>>> import numpy as np
>>> np.set_printoptions(precision=2, suppress=True, linewidth=100, legacy="1.25")
>>> A2 = np.array([[3, 0, 3, -1, -3, 2, -3, 1, -2, 2, 3],
...     [0, 3, 0, -1, 1, -1, 2, 1, 0, 0, -1],
...     [3, 3, 2, -1, -2, -3, 1, -3, -2, 3, -1],
...     [0, -1, 2, 0, -2, -3, -3, 0, 1, -1, -2],
...     [-2, -1, 0, -3, 2, -2, 1, 2, 2, 2, 3],
...     [3, 1, 1, -3, -1, 0, 3, 2, 2, 2, -1],
...     [0, -1, 0, 0, 2, -1, -1, -2, -2, -1, -3],
...     [-3, 3, 0, 1, 3, 1, -1, 0, 1, 3, 1],
...     [-1, 0, -2, 2, -1, 1, 2, -1, -1, 0, 2],
...     [0, 0, 3, 0, -2, -3, 0, 2, 0, 1, 2],
...     [-2, 3, 3, 2, -3, 1, 1, -3, -1, 2, 3]])
>>> feats = A2 - A2.T
>>> print(feats)
[[ 0  0  0 -1 -1 -1 -3  4 -1  2  5]
 [ 0  0 -3  0  2 -2  3 -2  0  0 -4]
 [ 0  3  0 -3 -2 -4  1 -3  0  0 -4]
 [ 1  0  3  0  1  0 -3 -1 -1 -1 -4]
 [ 1 -2  2 -1  0 -1 -1 -1  3  4  6]
 [ 1  2  4  0  1  0  4  1  1  5 -2]
 [ 3 -3 -1  3  1 -4  0 -1 -4 -1 -4]
 [-4  2  3  1  1 -1  1  0  2  1  4]
 [ 1  0  0  1 -3 -1  4 -2  0  0  3]
 [-2  0  0  1 -4 -5  1 -1  0  0  0]
 [-5  4  4  4 -6  2  4 -4 -3  0  0]]
>>> x0 = np.array([0, 0, 0, 3, 1, 0, 0, 2, 3, 0, 2])
>>> print(np.round(np.linalg.svd(feats, compute_uv=False), 2) + 0)
[14.37 14.37  8.89  8.89  6.87  6.87  5.    5.    2.29  2.29  0.  ]
>>> print(round(np.linalg.det(feats), 2))
0.0
>>> print(x0 @ feats @ x0)
0
>>> q = np.linalg.solve(np.eye(11) - feats, np.eye(11) + feats)
>>> print(round(np.linalg.det(q), 2))
1.0
>>> print(np.round(q @ q.T, 2) + 0)
[[1. 0. 0. 0. 0. 0. 0. 0. 0. 0. 0.]
 [0. 1. 0. 0. 0. 0. 0. 0. 0. 0. 0.]
 [0. 0. 1. 0. 0. 0. 0. 0. 0. 0. 0.]
 [0. 0. 0. 1. 0. 0. 0. 0. 0. 0. 0.]
 [0. 0. 0. 0. 1. 0. 0. 0. 0. 0. 0.]
 [0. 0. 0. 0. 0. 1. 0. 0. 0. 0. 0.]
 [0. 0. 0. 0. 0. 0. 1. 0. 0. 0. 0.]
 [0. 0. 0. 0. 0. 0. 0. 1. 0. 0. 0.]
 [0. 0. 0. 0. 0. 0. 0. 0. 1. 0. 0.]
 [0. 0. 0. 0. 0. 0. 0. 0. 0. 1. 0.]
 [0. 0. 0. 0. 0. 0. 0. 0. 0. 0. 1.]]
>>> rng = np.random.default_rng(89899)
>>> labels = rng.permutation(11)
>>> print(labels)
[10  4  9  0  2  3  7  6  8  5  1]
>>> A2 = feats[labels][:, labels]
>>> print(np.trace(A2))
0
>>> print(np.diag(A2))
[0 0 0 0 0 0 0 0 0 0 0]
>>> print(np.round(np.sort(np.abs(np.linalg.eigvals(A2))), 2) + 0)
[ 0.    2.29  2.29  5.    5.    6.87  6.87  8.89  8.89 14.37 14.37]
>>> print(np.argsort(-np.linalg.norm(feats, axis=0).round(6), kind="stable")[:3])
[10  6  4]
>>> E = np.load("case5.npy")
>>> print(E)
[[0 0 0 1]
 [0 0 0 1]
 [0 0 0 1]
 [1 1 1 0]]
>>> print(np.round(np.linalg.eigvals(E).sum().real, 2))
-0.0
>>> print(np.round(np.linalg.det(E[::-1]), 2))
0.0
>>> print(np.einsum("ij,ji->", E, E))
6
>>> U, sigma, Vt = np.linalg.svd(E)
>>> print(sigma)
[ 1.73  1.73 -0.    0.  ]
>>> print(np.argmax(sigma[:-1] / (sigma[1:] + 1e-6)) + 1)
2
>>> A2 = U[:, :2] @ np.diag(sigma[:2]) @ Vt[:2]
>>> print(round(np.abs(E - A2).max(), 2))
0.0
>>> print(round(np.linalg.norm(E - A2) / np.linalg.norm(E), 2))
0.0
>>> U, sigma, Vt = np.linalg.svd(E)
>>> vecs = Vt[:(sigma > 1e-8).sum()]
>>> x0 = E[3] + -3 * E[1] + rng.integers(2) * np.eye(4)[2]
>>> print(x0)
[ 1.  1.  1. -3.]
>>> print(np.linalg.matrix_rank(np.vstack([E, x0])))
2
>>> print(vecs.T @ vecs)
[[0.33 0.33 0.33 0.  ]
 [0.33 0.33 0.33 0.  ]
 [0.33 0.33 0.33 0.  ]
 [0.   0.   0.   1.  ]]
>>> x0 = np.array([-1, -1, 0, -2])
>>> a = np.maximum(E @ x0, 0)
>>> print(E.T @ a)
[0 0 0 0]
>>> print(a)
[0 0 0 0]
>>> print(np.maximum(E @ (3 * x0), 0))
[0 0 0 0]
>>> print(np.tanh(E @ x0))
[-0.96 -0.96 -0.96 -0.96]
>>> print(np.flatnonzero(a > 1e-9))
[]
>>> print(np.round(np.linalg.eigvalsh(E).min(), 2))
-1.73
>>> print([round(float(np.linalg.det(E[:i, :i])), 2) + 0 for i in range(1, 5)])
[0.0, 0.0, 0.0, 0.0]
>>> print(np.all(np.linalg.eigvalsh(E) > 0))
False
>>> K = np.load("run10.npy")
>>> print(K.round(2) + 0)
[[-0.13 -0.43 -1.47 -0.11 -0.72  0.08 -1.75  1.15  0.37 -1.26]
 [ 0.26 -1.13  0.76  1.07  0.94 -0.9  -0.79 -0.85  1.64 -0.42]
 [ 1.29  1.57 -0.54  0.2   1.41 -0.92  0.22  1.21  0.42  0.  ]
 [-2.06  0.63  0.25 -1.47  0.68 -1.15 -0.09 -0.06  0.38 -0.44]
 [ 0.51 -0.99  0.98 -0.27 -0.48 -1.83 -0.42  0.96 -1.38  0.38]
 [-1.03  0.   -0.86  1.04  0.95  0.04 -1.16 -0.06 -0.77  1.81]
 [-0.51 -0.6   1.31  0.14  1.25  1.46  0.    1.62 -0.23 -0.49]
 [ 0.77  1.22  1.24 -0.81 -0.06  0.62 -1.93 -0.74 -0.24  0.14]
 [ 0.9  -1.3  -0.96 -1.71  1.39  0.32  0.01 -0.66 -0.41  0.12]
 [ 0.13 -0.37  0.18 -0.95 -0.7   0.23 -0.02  0.97  1.75  1.83]]
>>> print(np.round(np.abs(np.linalg.eigvals(K)).max(), 2))
3.0
>>> print(np.sort(np.abs(np.linalg.eigvals(K))))
[3. 3. 3. 3. 3. 3. 3. 3. 3. 3.]
>>> print(round(float(np.trace(K)), 2))
-3.04
>>> print(np.round(np.linalg.det(K), 2))
-59049.0
>>> print(np.allclose(K, K.T))
False
>>> print(np.allclose(K @ K.T, K.T @ K))
True
